$ ipython --no-banner

In [1]: import numpy as np

In [2]: np.set_printoptions(precision=2, suppress=True, linewidth=160)

In [3]: rnd = lambda a: np.round(a, 2) + 0

In [4]: F = np.loadtxt("test0.csv", delimiter=",")

In [5]: F
Out[5]: 
array([[1.  , 0.7 , 0.49, 0.34],
       [0.7 , 1.  , 0.7 , 0.49],
       [0.49, 0.7 , 1.  , 0.7 ],
       [0.34, 0.49, 0.7 , 1.  ]])

In [6]: # symmetric, so the eigenvalues are real

In [7]: rng = np.random.default_rng(6033)

In [8]: z = rng.permutation(4)

In [9]: Y = F[:, z] * rng.choice([-1, 1], 4)

In [10]: Y
Out[10]: 
array([[-1.  , -0.49,  0.7 ,  0.34],
       [-0.7 , -0.7 ,  1.  ,  0.49],
       [-0.49, -1.  ,  0.7 ,  0.7 ],
       [-0.34, -0.7 ,  0.49,  1.  ]])

In [11]: Uu, _, Vt = np.linalg.svd(F.T @ Y)

In [12]: rnd(np.linalg.lstsq(F, Y)[0])
Out[12]: 
array([[-1.,  0.,  0.,  0.],
       [ 0.,  0.,  1.,  0.],
       [ 0., -1.,  0.,  0.],
       [ 0.,  0.,  0.,  1.]])

In [13]: z
Out[13]: array([0, 2, 1, 3])

In [14]: vec = np.array([5, 2, 3, 1])

In [15]: target = Y @ vec

In [16]: rnd(target)
Out[16]: array([-3.54, -1.41, -1.65, -0.63])

In [17]: rnd(np.linalg.solve(Y, target))
Out[17]: array([5., 2., 3., 1.])

In [18]: (F + F.T) / 2
Out[18]: 
array([[1.  , 0.7 , 0.49, 0.34],
       [0.7 , 1.  , 0.7 , 0.49],
       [0.49, 0.7 , 1.  , 0.7 ],
       [0.34, 0.49, 0.7 , 1.  ]])

In [19]: rnd(F @ F)
Out[19]: 
array([[1.85, 1.91, 1.71, 1.37],
       [1.91, 2.22, 2.09, 1.71],
       [1.71, 2.09, 2.22, 1.91],
       [1.37, 1.71, 1.91, 1.85]])

In [20]: rnd(np.sort(np.abs(np.linalg.eigvals(F))))
Out[20]: array([0.2 , 0.32, 0.76, 2.72])

In [21]: (F - F.T) / 2
Out[21]: 
array([[0., 0., 0., 0.],
       [0., 0., 0., 0.],
       [0., 0., 0., 0.],
       [0., 0., 0., 0.]])

In [22]: rnd(np.linalg.det(F))
Out[22]: np.float64(0.13)

In [23]: np.allclose(F, F.T)
Out[23]: True

In [24]: low = np.linalg.cholesky(F)

In [25]: rnd(np.prod(np.diag(low)) ** 2), rnd(np.linalg.det(F))
Out[25]: (np.float64(0.13), np.float64(0.13))

In [26]: rnd(low @ low.T)
Out[26]: 
array([[1.  , 0.7 , 0.49, 0.34],
       [0.7 , 1.  , 0.7 , 0.49],
       [0.49, 0.7 , 1.  , 0.7 ],
       [0.34, 0.49, 0.7 , 1.  ]])

In [27]: rnd(low)
Out[27]: 
array([[1.  , 0.  , 0.  , 0.  ],
       [0.7 , 0.71, 0.  , 0.  ],
       [0.49, 0.5 , 0.71, 0.  ],
       [0.34, 0.35, 0.5 , 0.71]])

In [28]: ev, vecs = np.linalg.eig(F)

In [29]: rnd(ev)
Out[29]: array([2.72, 0.76, 0.32, 0.2 ])

In [30]: rnd(np.sort(np.linalg.eigvals(F.T)))
Out[30]: array([0.2 , 0.32, 0.76, 2.72])

In [31]: rnd(F @ vecs[:, 0] - ev[0] * vecs[:, 0])
Out[31]: array([0., 0., 0., 0.])

In [32]: theta = np.sort(rng.uniform(-2, 2, 29))

In [33]: X = np.c_[theta, theta ** 2, theta ** 3] @ np.array([[1, 1, 4, 0], [4, 2, 0, 4], [1, 3, 4, 4]])

In [34]: rnd(X)
Out[34]: 
array([[  5.96, -17.63, -39.34, -15.6 ],
       [  5.61, -14.75, -34.11, -12.45],
       [  4.9 , -10.4 , -25.95,  -7.82],
       [  3.81,  -6.07, -17.32,  -3.47],
       [  2.71,  -3.26, -11.13,  -0.95],
       [  1.9 ,  -1.85,  -7.59,   0.1 ],
       [  0.38,  -0.38,  -2.53,   0.5 ],
       [  0.32,  -0.34,  -2.31,   0.47],
       [  0.29,  -0.33,  -2.24,   0.46],
       [  0.04,   0.04,   0.15,   0.01],
       [  0.05,   0.04,   0.17,   0.01],
       [  0.1 ,   0.09,   0.31,   0.03],
       [  0.21,   0.18,   0.55,   0.08],
       [  0.43,   0.35,   0.93,   0.24],
       [  0.54,   0.44,   1.09,   0.33],
       [  1.42,   1.19,   2.25,   1.26],
       [  3.56,   3.29,   4.86,   4.14],
       [  4.04,   3.79,   5.46,   4.86],
       [  4.23,   4.  ,   5.7 ,   5.15],
       [  4.46,   4.25,   5.99,   5.51],
       [  4.86,   4.69,   6.5 ,   6.14],
       [  5.49,   5.41,   7.32,   7.15],
       [  5.72,   5.68,   7.63,   7.54],
       [  6.51,   6.6 ,   8.68,   8.86],
       [  7.76,   8.11,  10.41,  11.02],
       [  8.76,   9.36,  11.82,  12.81],
       [ 15.04,  17.74,  21.34,  24.81],
       [ 19.33,  23.91,  28.39,  33.63],
       [ 23.85,  30.69,  36.17,  43.28]])

In [35]: # rank 3

In [36]: rnd(np.linalg.norm(X, 1)), rnd(np.linalg.norm(X, np.inf))
Out[36]: (np.float64(308.24), np.float64(133.99))

In [37]: rnd(np.linalg.norm(X[22] - X[18]))
Out[37]: np.float64(3.81)

In [38]: rnd(np.linalg.norm(X, "nuc"))
Out[38]: np.float64(166.95)

In [39]: rnd(X[22] @ X[18])
Out[39]: np.float64(129.21)
